% python3 -q
>>> import numpy as np
>>> from numpy import linalg as LA
>>> np.set_printoptions(precision=2, suppress=True, linewidth=160)
>>> J = np.load("mat.npy")
>>> print(J)
[[4. 0. 0. 0. 3. 0. 0. 0.]
 [0. 4. 0. 3. 0. 3. 3. 3.]
 [0. 0. 4. 0. 0. 0. 0. 0.]
 [0. 3. 0. 4. 0. 3. 3. 3.]
 [3. 0. 0. 0. 4. 0. 0. 0.]
 [0. 3. 0. 3. 0. 4. 3. 3.]
 [0. 3. 0. 3. 0. 3. 4. 3.]
 [0. 3. 0. 3. 0. 3. 3. 4.]]
>>> vals, vecs = LA.eigh(J)
>>> x0 = np.array([0, 1, -2, 0, -2, 0, -1, 1])
>>> print(vecs * np.maximum(vals, 0) @ vecs.T)
[[4. 0. 0. 0. 3. 0. 0. 0.]
 [0. 4. 0. 3. 0. 3. 3. 3.]
 [0. 0. 4. 0. 0. 0. 0. 0.]
 [0. 3. 0. 4. 0. 3. 3. 3.]
 [3. 0. 0. 0. 4. 0. 0. 0.]
 [0. 3. 0. 3. 0. 4. 3. 3.]
 [0. 3. 0. 3. 0. 3. 4. 3.]
 [0. 3. 0. 3. 0. 3. 3. 4.]]
>>> print(x0 @ J @ x0)
38.0
>>> print(vecs * np.abs(vals) @ vecs.T)
[[4. 0. 0. 0. 3. 0. 0. 0.]
 [0. 4. 0. 3. 0. 3. 3. 3.]
 [0. 0. 4. 0. 0. 0. 0. 0.]
 [0. 3. 0. 4. 0. 3. 3. 3.]
 [3. 0. 0. 0. 4. 0. 0. 0.]
 [0. 3. 0. 3. 0. 4. 3. 3.]
 [0. 3. 0. 3. 0. 3. 4. 3.]
 [0. 3. 0. 3. 0. 3. 3. 4.]]
>>> x0 = np.ones(8)
>>> for _ in range(4):
...     x0 = J @ x0
...     x0 /= LA.norm(x0)
...     print(round(x0 @ J @ x0, 2))
... 
15.23
15.86
15.97
16.0
>>> print(x0.round(2) + 0)
[0.02 0.45 0.   0.45 0.02 0.45 0.45 0.45]
>>> X = np.load("layer3.npy")
>>> print(X)
[[0. 8. 4. 4. 0.]
 [4. 6. 9. 1. 0.]
 [8. 1. 8. 9. 2.]
 [8. 7. 3. 0. 0.]
 [0. 0. 0. 0. 0.]]
>>> Uu, sv, VT = LA.svd(X)
>>> print(sv)
[20.67  8.97  6.33  4.28  0.  ]
>>> B = Uu[:, :4] @ np.diag(sv[:4]) @ VT[:4]
>>> print(np.round(LA.norm(X - B) / LA.norm(X), 2))
0.0
>>> print(B.round(2) + 0)
[[0. 8. 4. 4. 0.]
 [4. 6. 9. 1. 0.]
 [8. 1. 8. 9. 2.]
 [8. 7. 3. 0. 0.]
 [0. 0. 0. 0. 0.]]
>>> rk = LA.matrix_rank(X)
>>> print(rk)
4
>>> N = LA.svd(X)[2][rk:].T
>>> print([int(LA.matrix_rank(X[:i])) for i in range(1, len(X) + 1)])
[1, 2, 3, 4, 4]
>>> print(np.round(N @ N.T, 2) + 0)
[[ 0.   -0.01  0.    0.01 -0.07]
 [-0.01  0.01  0.   -0.01  0.08]
 [ 0.    0.    0.    0.   -0.01]
 [ 0.01 -0.01  0.    0.03 -0.16]
 [-0.07  0.08 -0.01 -0.16  0.96]]
>>> print([int(LA.matrix_rank(X[:, :j + 1])) for j in range(5)])
[1, 2, 3, 4, 4]
>>> print(np.allclose(X @ N, 0))
True
>>> print(N.shape)
(5, 1)
>>> print(np.argsort(-LA.norm(X, axis=0).round(6), kind="stable")[:3])
[2 1 0]
>>> print(LA.cond(X) > 100)
True
>>> print(round(LA.norm(X, 2) / LA.norm(X), 2))
0.87
>>> print(LA.matrix_rank(X, rtol=0.1))
4
>>> print(np.unique(X.round(6), axis=0).shape)
(5, 5)
>>> print(np.round(np.trace(LA.pinv(X) @ X), 2))
4.0
>>> print(np.round(X @ LA.pinv(X) @ X, 2) + 0)
[[0. 8. 4. 4. 0.]
 [4. 6. 9. 1. 0.]
 [8. 1. 8. 9. 2.]
 [8. 7. 3. 0. 0.]
 [0. 0. 0. 0. 0.]]
>>> print(LA.lstsq(X[:-1].T, X[-1])[2])
4
>>> rng = np.random.default_rng(265850)
>>> idx = rng.permutation(5)
>>> print(idx)
[1 4 3 2 0]
>>> B = X[idx][:, idx]
>>> print(np.allclose(B, X))
False
>>> print(np.round(LA.det(B), 2), np.round(LA.det(X[idx]), 2))
0.0 0.0
>>> B = np.array([[2, -3], [0, 3], [-1, -1]])
>>> cent = np.array([[3, 3, 3], [0, 3, 0]])
>>> K = B @ cent + 0.1 * rng.normal(size=(3, 3))
>>> print(K)
[[ 6.04 -3.12  6.12]
 [ 0.05  9.05  0.06]
 [-2.88 -5.89 -3.15]]
>>> print(LA.matrix_power(K, 2))
[[ 18.78 -83.21  17.52]
 [  0.51  81.39   0.64]
 [ -8.59 -25.78  -8.04]]
>>> print((K - K.T) / 2)
[[ 0.   -1.58  4.5 ]
 [ 1.58  0.    2.98]
 [-4.5  -2.98  0.  ]]
>>> print((K + K.T) / 2)
[[ 6.04 -1.54  1.62]
 [-1.54  9.05 -2.92]
 [ 1.62 -2.92 -3.15]]
>>> print(round(LA.det(K), 2))
-12.35
>>> print(np.round(np.abs(LA.eigvals(K)).max(), 2))
8.98
>>> def softmax(z):
...     e = np.exp(z - z.max(axis=-1, keepdims=True))
...     return e / e.sum(axis=-1, keepdims=True)
... 
>>> print(softmax(K[2] + -3))
[0.55 0.03 0.42]
>>> S = K @ K.T / np.sqrt(3)
>>> print(np.round(softmax(S + np.triu(np.full(S.shape, -np.inf), 1)), 2) + 0)
[[1. 0. 0.]
 [0. 1. 0.]
 [0. 0. 1.]]
>>> print(softmax(S)[2] @ K)
[-2.88 -5.89 -3.15]
>>> print(np.round(softmax(S), 2) + 0)
[[1. 0. 0.]
 [0. 1. 0.]
 [0. 0. 1.]]
>>> E = np.load("block3.npy")
>>> print(E)
[[1 0 0 0]
 [1 1 0 0]
 [2 0 1 0]
 [1 1 0 1]]
>>> B = np.array([[3, 2, 2], [2, 0, 3]])
>>> cent = np.kron(B, E)
>>> print(cent.shape)
(8, 12)
>>> print(round(LA.norm(cent, 2), 2), round(float(LA.norm(B, 2) * LA.norm(E, 2)), 2))
15.11 15.11
>>> print(LA.matrix_rank(cent))
8
>>> print(np.allclose(J, J.T))
True
>>> print(np.round(np.abs(LA.eigvals(J)).max(), 2))
16.0
>>> LA.determinant(J)
Traceback (most recent call last):
  File "<python-input-66>", line 1, in <module>
    LA.determinant(J)
    ^^^^^^^^^^^^^^
AttributeError: module 'numpy.linalg' has no attribute 'determinant'
>>> vals, vecs = LA.eig(E)
>>> print(np.sort(LA.eigvals(E @ E)))
[1. 1. 1. 1.]
>>> print(vals)
[1. 1. 1. 1.]
>>> print(LA.eigvals(E))
[1. 1. 1. 1.]
>>> print(np.poly(E))
[ 1. -4.  6. -4.  1.]
